$ python3 -q
>>> import numpy as np
>>> np.set_printoptions(precision=3, suppress=True, linewidth=120, floatmode="fixed")
>>> def rd(a):
...     return np.round(a, 3) + 0
... 
>>> W0 = np.array([[3.0, -0.75, -2.25, 0.0, -0.9],
...     [-1.8, 0.45, 1.35, 0.0, 0.54],
...     [-2.0, 0.5, 1.5, 0.0, 0.6],
...     [0.0, 0.0, 0.0, 0.0, 0.0],
...     [0.6, -0.15, -0.45, 0.0, -0.18],
...     [-0.6, 0.15, 0.45, 0.0, 0.18]])
>>> rank = np.linalg.matrix_rank(W0)
>>> rank
np.int64(1)
>>> null = np.linalg.svd(W0)[2][rank:].T
>>> rd(W0 @ null)
array([[0.000, 0.000, 0.000, 0.000],
       [0.000, 0.000, 0.000, 0.000],
       [0.000, 0.000, 0.000, 0.000],
       [0.000, 0.000, 0.000, 0.000],
       [0.000, 0.000, 0.000, 0.000],
       [0.000, 0.000, 0.000, 0.000]])
>>> [int(np.linalg.matrix_rank(np.delete(W0, i, axis=0))) for i in range(6)]
[1, 1, 1, 1, 1, 1]
>>> U, sig, Vh = np.linalg.svd(W0)
>>> rd(sig)
array([5.393, 0.000, 0.000, 0.000, 0.000])
>>> A2 = U[:, :1] @ np.diag(sig[:1]) @ Vh[:1]
>>> rd(np.linalg.norm(W0 - A2) / np.linalg.norm(W0))
np.float64(0.0)
>>> np.linalg.matrix_rank(A2)
np.int64(1)
>>> rd(np.linalg.norm(W0, 2) / np.linalg.norm(W0))
np.float64(1.0)
>>> np.linalg.cond(W0) > 100
np.True_
>>> U, sig, Vh = np.linalg.svd(W0)
>>> evecs = Vh[:(sig > 1e-8).sum()]
>>> rng = np.random.default_rng(49)
>>> x = W0[2] + -3 * W0[1] + rng.integers(2) * np.eye(5)[2]
>>> rd(x)
array([ 3.400, -0.850, -2.550,  0.000, -1.020])
>>> rd(np.linalg.norm(x - evecs.T @ evecs @ x))
np.float64(0.0)
>>> np.allclose(evecs.T @ evecs @ x, x)
True
>>> np.linalg.matrix_rank(np.vstack([W0, x]))
np.int64(1)
>>> rd(evecs.T @ evecs)
array([[ 0.583, -0.146, -0.437,  0.000, -0.175],
       [-0.146,  0.036,  0.109,  0.000,  0.044],
       [-0.437,  0.109,  0.328,  0.000,  0.131],
       [ 0.000,  0.000,  0.000,  0.000,  0.000],
       [-0.175,  0.044,  0.131,  0.000,  0.052]])
>>> A2 = W0 + rng.integers(-2, 3, (6, 1)) @ rng.integers(-2, 3, (1, 5))
>>> rd(A2)
array([[ 2.000, -2.750, -3.250,  0.000,  1.100],
       [ 0.200,  4.450,  3.350,  0.000, -3.460],
       [-2.000,  0.500,  1.500,  0.000,  0.600],
       [-2.000, -4.000, -2.000,  0.000,  4.000],
       [-0.400, -2.150, -1.450,  0.000,  1.820],
       [-0.600,  0.150,  0.450,  0.000,  0.180]])
>>> rd(np.linalg.svd(A2 - W0, compute_uv=False))
array([10.000,  0.000,  0.000,  0.000,  0.000])
>>> np.abs(A2 - W0).sum(axis=1)
array([ 6.000, 12.000,  0.000, 12.000,  6.000,  0.000])
>>> A2 - W0
array([[-1.000, -2.000, -1.000,  0.000,  2.000],
       [ 2.000,  4.000,  2.000,  0.000, -4.000],
       [ 0.000,  0.000,  0.000,  0.000,  0.000],
       [-2.000, -4.000, -2.000,  0.000,  4.000],
       [-1.000, -2.000, -1.000,  0.000,  2.000],
       [ 0.000,  0.000,  0.000,  0.000,  0.000]])
>>> Q, _ = np.linalg.qr(np.array([[0.2, 0.0], [-0.7, 0.5]]))
>>> w = np.array([-1, 3])
>>> K = Q @ np.diag(w) @ Q.T
>>> rd(K)
array([[ 2.698,  1.057],
       [ 1.057, -0.698]])
>>> w, evecs = np.linalg.eig(K)
>>> rd(np.sort(np.linalg.eigvals(np.linalg.inv(K))))
array([-1.000,  0.333])
